>>> import numpy as np
>>> from numpy import linalg as LA
>>> np.set_printoptions(precision=2, suppress=True, linewidth=160)
>>> rd = lambda a: np.round(a, 2) + 0
>>> W0 = np.load("x.npy")
>>> W0
array([[6., 0., 0., 5., 0., 0., 0., 0.],
       [0., 6., 0., 0., 5., 0., 5., 0.],
       [0., 0., 6., 0., 0., 5., 0., 5.],
       [5., 0., 0., 6., 0., 0., 0., 0.],
       [0., 5., 0., 0., 6., 0., 5., 0.],
       [0., 0., 5., 0., 0., 6., 0., 5.],
       [0., 5., 0., 0., 5., 0., 6., 0.],
       [0., 0., 5., 0., 0., 5., 0., 6.]])
>>> # 3 blocks once reordered
>>> rd(LA.norm(W0, 2) / LA.norm(W0))
np.float64(0.63)
>>> [round(float(x), 2) for x in LA.svd(W0, compute_uv=False)[:3]]
[16.0, 16.0, 11.0]
>>> LA.cond(W0) > 100
np.False_
>>> np.argsort(-LA.norm(W0, axis=0).round(6), kind="stable")[:3]
array([1, 2, 4])
>>> left, sig, Vt = LA.svd(W0)
>>> np.argmax(sig[:-1] / (sig[1:] + 1e-6)) + 1
np.int64(3)
>>> rd(sig)
array([16., 16., 11.,  1.,  1.,  1.,  1.,  1.])
>>> B = left[:, :3] @ np.diag(sig[:3]) @ Vt[:3]
>>> LA.matrix_rank(B)
np.int64(3)
>>> rd(LA.norm(W0 - B, 2)), rd(sig[3])
(np.float64(1.0), np.float64(1.0))
>>> rd(np.abs(W0 - B).max())
np.float64(0.67)
>>> LA.matrix_rank(W0, rtol=0.05)
np.int64(8)
>>> rd(B)
array([[5.5 , 0.  , 0.  , 5.5 , 0.  , 0.  , 0.  , 0.  ],
       [0.  , 5.33, 0.  , 0.  , 5.33, 0.  , 5.33, 0.  ],
       [0.  , 0.  , 5.33, 0.  , 0.  , 5.33, 0.  , 5.33],
       [5.5 , 0.  , 0.  , 5.5 , 0.  , 0.  , 0.  , 0.  ],
       [0.  , 5.33, 0.  , 0.  , 5.33, 0.  , 5.33, 0.  ],
       [0.  , 0.  , 5.33, 0.  , 0.  , 5.33, 0.  , 5.33],
       [0.  , 5.33, 0.  , 0.  , 5.33, 0.  , 5.33, 0.  ],
       [0.  , 0.  , 5.33, 0.  , 0.  , 5.33, 0.  , 5.33]])
>>> data = np.loadtxt("arr.csv", delimiter=",")
>>> data
array([[ 2.,  4.,  2.,  3.,  2.,  2.],
       [ 4., 10.,  4.,  9.,  4.,  4.],
       [ 2.,  4.,  2.,  3.,  2.,  2.],
       [ 3.,  9.,  3.,  9.,  3.,  3.],
       [ 2.,  4.,  2.,  3.,  2.,  2.],
       [ 2.,  4.,  2.,  3.,  2.,  2.]])
>>> # symmetric, so the eigenvalues are real
>>> [round(float(x), 2) for x in LA.svd(data, compute_uv=False)[:3]]
[24.51, 2.49, 0.0]
>>> F = np.diag(10 * np.array([3, 3, -3, 2, -3, 1, 0])) + np.array([[-2, 2, 1, 0, 1, 3, -3],
...     [0, 2, -3, 1, 0, 0, -1],
...     [3, 2, -1, 3, -3, -2, -1],
...     [0, -1, 0, -3, 0, -1, 2],
...     [-2, 3, -2, 1, 0, 2, 0],
...     [3, 2, -1, 3, 0, 2, 0],
...     [3, 1, -2, -1, 2, -2, 1]])
>>> F
array([[ 28,   2,   1,   0,   1,   3,  -3],
       [  0,  32,  -3,   1,   0,   0,  -1],
       [  3,   2, -31,   3,  -3,  -2,  -1],
       [  0,  -1,   0,  17,   0,  -1,   2],
       [ -2,   3,  -2,   1, -30,   2,   0],
       [  3,   2,  -1,   3,   0,  12,   0],
       [  3,   1,  -2,  -1,   2,  -2,   1]])
>>> f, g = F[6], F[0]
>>> f @ g
np.int64(77)
>>> pr = (f @ g) / (f @ f) * f
>>> rd(pr)
array([ 9.62,  3.21, -6.42, -3.21,  6.42, -6.42,  3.21])
>>> rd(LA.norm(f + g) ** 2 + LA.norm(f - g) ** 2)
np.float64(1664.0)
>>> rd((g - pr) @ f)
np.float64(0.0)
>>> def softmax(z):
...     e = np.exp(z - z.max(axis=-1, keepdims=True))
...     return e / e.sum(axis=-1, keepdims=True)
... 
>>> rd(softmax(F).sum(axis=1))
array([1., 1., 1., 1., 1., 1., 1.])
>>> rd(softmax(10 * F[4]))
array([0., 1., 0., 0., 0., 0., 0.])
>>> rd(softmax(F[4] + -1))
array([0.  , 0.64, 0.  , 0.09, 0.  , 0.23, 0.03])
>>> S = F @ F.T / np.sqrt(7)
>>> rd(softmax(S))
array([[1.  , 0.  , 0.  , 0.  , 0.  , 0.  , 0.  ],
       [0.  , 1.  , 0.  , 0.  , 0.  , 0.  , 0.  ],
       [0.  , 0.  , 1.  , 0.  , 0.  , 0.  , 0.  ],
       [0.  , 0.  , 0.  , 1.  , 0.  , 0.  , 0.  ],
       [0.  , 0.  , 0.  , 0.  , 1.  , 0.  , 0.  ],
       [0.  , 0.  , 0.  , 0.  , 0.  , 1.  , 0.  ],
       [0.98, 0.  , 0.02, 0.  , 0.  , 0.  , 0.  ]])
>>> rd(softmax(S + np.triu(np.full(S.shape, -np.inf), 1)))
array([[1.  , 0.  , 0.  , 0.  , 0.  , 0.  , 0.  ],
       [0.  , 1.  , 0.  , 0.  , 0.  , 0.  , 0.  ],
       [0.  , 0.  , 1.  , 0.  , 0.  , 0.  , 0.  ],
       [0.  , 0.  , 0.  , 1.  , 0.  , 0.  , 0.  ],
       [0.  , 0.  , 0.  , 0.  , 1.  , 0.  , 0.  ],
       [0.  , 0.  , 0.  , 0.  , 0.  , 1.  , 0.  ],
       [0.98, 0.  , 0.02, 0.  , 0.  , 0.  , 0.  ]])
>>> rng = np.random.default_rng(808024)
>>> lab = rng.permutation(7)
>>> lab
array([1, 4, 6, 0, 3, 2, 5])
>>> B = F[lab][:, lab]
>>> np.allclose(B, F)
False
>>> np.diag(B)
array([ 32, -30,   1,  28,  17, -31,  12])
>>> B = LA.inv(F)
>>> (np.abs(B) > 1e-9).astype(int)
array([[1, 1, 1, 1, 1, 1, 1],
       [1, 1, 1, 1, 1, 1, 1],
       [1, 1, 1, 1, 1, 1, 1],
       [1, 1, 1, 1, 1, 1, 1],
       [1, 1, 1, 1, 1, 1, 1],
       [1, 1, 1, 1, 1, 1, 1],
       [1, 1, 1, 1, 1, 1, 1]])
>>> rd(LA.slogdet(F)[0])
np.float64(1.0)
>>> rd(B)
array([[ 0.03,  0.  ,  0.  ,  0.  ,  0.01,  0.  ,  0.07],
       [ 0.  ,  0.03,  0.  ,  0.  ,  0.  ,  0.  ,  0.02],
       [ 0.01,  0.  , -0.03,  0.01,  0.  , -0.01, -0.02],
       [ 0.01,  0.  ,  0.01,  0.05, -0.01, -0.01, -0.08],
       [ 0.  ,  0.  ,  0.  ,  0.  , -0.03,  0.01,  0.  ],
       [-0.01,  0.  ,  0.  , -0.01,  0.  ,  0.08,  0.  ],
       [-0.07, -0.02, -0.05,  0.03,  0.05,  0.11,  0.65]])
>>> X = np.array([[-1, 1, 3, 1], [-3, 1, -1, 0], [-1, 1, 2, -1], [-1, 1, 0, 1]])
>>> lab = rng.permutation(4)
>>> B = X[:, lab] * rng.choice([-1, 1], 4)
>>> B
array([[ 1, -1,  3, -1],
       [ 0, -3, -1, -1],
       [-1, -1,  2, -1],
       [ 1, -1,  0, -1]])
>>> left, _, Vt = LA.svd(X.T @ B)
>>> lab
array([3, 0, 2, 1])
>>> J = np.load("sample17.npy")
>>> J
array([[ 1, -1,  1, -1, -1,  1, -1,  1],
       [ 1, -1,  1, -1,  1, -1,  1, -1],
       [ 1,  1, -1, -1,  1,  1, -1, -1],
       [ 1, -1, -1,  1, -1,  1,  1, -1],
       [ 1,  1, -1, -1, -1, -1,  1,  1]])
>>> left, sig, Vt = LA.svd(J, full_matrices=False)
>>> rd(sig / sig[0])
array([1., 1., 1., 1., 1.])
>>> rd(np.sqrt((sig ** 2).sum())), rd(LA.norm(J))
(np.float64(6.32), np.float64(6.32))
>>> rd(sig)
array([2.83, 2.83, 2.83, 2.83, 2.83])
>>> rd(left.T @ J @ Vt.T)
array([[2.83, 0.  , 0.  , 0.  , 0.  ],
       [0.  , 2.83, 0.  , 0.  , 0.  ],
       [0.  , 0.  , 2.83, 0.  , 0.  ],
       [0.  , 0.  , 0.  , 2.83, 0.  ],
       [0.  , 0.  , 0.  , 0.  , 2.83]])
>>> B = J / np.sqrt((J ** 2).mean(axis=1, keepdims=True))
>>> rd(LA.norm(B, axis=1))
array([2.83, 2.83, 2.83, 2.83, 2.83])
>>> LA.matrix_rank(B) == LA.matrix_rank(J)
np.True_
>>> J - J.mean(axis=1, keepdims=True)
array([[ 1., -1.,  1., -1., -1.,  1., -1.,  1.],
       [ 1., -1.,  1., -1.,  1., -1.,  1., -1.],
       [ 1.,  1., -1., -1.,  1.,  1., -1., -1.],
       [ 1., -1., -1.,  1., -1.,  1.,  1., -1.],
       [ 1.,  1., -1., -1., -1., -1.,  1.,  1.]])
>>> LA.matrix_rank(J - J.mean(axis=1, keepdims=True))
np.int64(5)
>>> A = np.load("run0.npy")
>>> A
array([[0, 4, 9, 2],
       [0, 0, 0, 4],
       [0, 0, 0, 9],
       [0, 0, 0, 0]])
>>> # rank 2
>>> np.einsum("ij,ji->", A, A)
np.int64(0)
>>> M = np.load("m.npy")
>>> M
array([[ 4.,  1.,  0.,  3.],
       [ 1.,  4.,  0.,  3.],
       [ 0.,  0.,  3.,  0.],
       [ 3.,  3.,  0., 12.]])
>>> x = np.ones(4)
>>> for _ in range(6):
...     x = M @ x
...     x /= LA.norm(x)
...     print(round(x @ M @ x, 2))
... 
13.63
13.98
14.0
14.0
14.0
14.0
>>> rd(x)
array([0.3, 0.3, 0. , 0.9])
>>> ev, vecs = LA.eig(M)
>>> ev
array([ 3., 14.,  3.,  3.])
>>> L = LA.cholesky(M)
>>> rd(L)
array([[2.  , 0.  , 0.  , 0.  ],
       [0.5 , 1.94, 0.  , 0.  ],
       [0.  , 0.  , 1.73, 0.  ],
       [1.5 , 1.16, 0.  , 2.9 ]])
>>> LA.eigvalsh(M).min() > 0
np.True_
>>> rd(np.sort(np.abs(LA.eigvals(M))))
array([ 3.,  3.,  3., 14.])
>>> M @ M
array([[ 26.,  17.,   0.,  51.],
       [ 17.,  26.,   0.,  51.],
       [  0.,   0.,   9.,   0.],
       [ 51.,  51.,   0., 162.]])
>>> rd(np.abs(LA.eigvals(M)).max())
np.float64(14.0)
>>> (M + M.T) / 2
array([[ 4.,  1.,  0.,  3.],
       [ 1.,  4.,  0.,  3.],
       [ 0.,  0.,  3.,  0.],
       [ 3.,  3.,  0., 12.]])
>>> np.allclose(M @ M.T, M.T @ M)
True
>>> T = np.stack([W0, 5 * W0, W0[::-1]])
>>> (T @ W0.T).shape
(3, 8, 8)
>>> rd(LA.norm(T, axis=(1, 2)))
array([ 25.26, 126.29,  25.26])
>>> T.sum(axis=0)
array([[36.,  0.,  5., 30.,  0.,  5.,  0.,  6.],
       [ 0., 41.,  0.,  0., 35.,  0., 36.,  0.],
       [ 0.,  0., 41.,  0.,  0., 36.,  0., 35.],
       [30.,  5.,  0., 36.,  6.,  0.,  5.,  0.],
       [ 5., 30.,  0.,  6., 36.,  0., 30.,  0.],
       [ 0.,  0., 36.,  0.,  0., 41.,  0., 35.],
       [ 0., 36.,  0.,  0., 35.,  0., 41.,  0.],
       [ 6.,  0., 30.,  5.,  0., 30.,  0., 36.]])
>>> T.shape
(3, 8, 8)
>>> np.einsum("bij,cij->bc", T, T)
array([[  638.,  3190.,   340.],
       [ 3190., 15950.,  1700.],
       [  340.,  1700.,   638.]])
>>> LA.matrix_rank(T)
array([8, 8, 8])
>>> arr = (rng.random((3, 3)) < 0.3) + np.eye(3)
>>> arr /= arr.sum(axis=1, keepdims=True)
>>> arr
array([[1.  , 0.  , 0.  ],
       [0.  , 1.  , 0.  ],
       [0.25, 0.25, 0.5 ]])
>>> rd(LA.eigvals(arr))
array([0.5, 1. , 1. ])
>>> rd(LA.det(2 * arr)), rd(LA.det(arr))
(np.float64(4.0), np.float64(0.5))
>>> np.einsum("ii->", arr)
np.float64(2.5)
>>> np.einsum("ij,ji->", arr, arr)
np.float64(2.25)
>>> rd(LA.eigvals(arr).sum().real)
np.float64(2.5)
>>> np.poly(arr)
array([ 1. , -2.5,  2. , -0.5])
>>> lab = rng.permutation(3)
>>> lab
array([0, 2, 1])
>>> B = arr[lab][:, lab]
>>> rd(LA.det(B)), rd(LA.det(arr[lab]))
(np.float64(0.5), np.float64(-0.5))
>>> np.allclose(B, arr)
False
>>> np.diag(B)
array([1. , 0.5, 1. ])
>>> ev, vecs = LA.eig(arr)
>>> rd(np.sort(LA.eigvals(arr @ arr)))
array([0.25, 1.  , 1.  ])
>>> np.prod(ev)
np.float64(0.5)
>>> arr @ vecs[:, 0] - ev[0] * vecs[:, 0]
array([0., 0., 0.])
>>> q, r_ = LA.qr(arr)
>>> np.allclose(r_.T @ r_, arr.T @ arr)
True
>>> rd(q.T @ q)
array([[1., 0., 0.],
       [0., 1., 0.],
       [0., 0., 1.]])
>>> rd(r_)
array([[-1.03, -0.06, -0.12],
       [ 0.  , -1.03, -0.11],
       [ 0.  ,  0.  ,  0.47]])
>>> rd(q @ r_)
array([[1.  , 0.  , 0.  ],
       [0.  , 1.  , 0.  ],
       [0.25, 0.25, 0.5 ]])
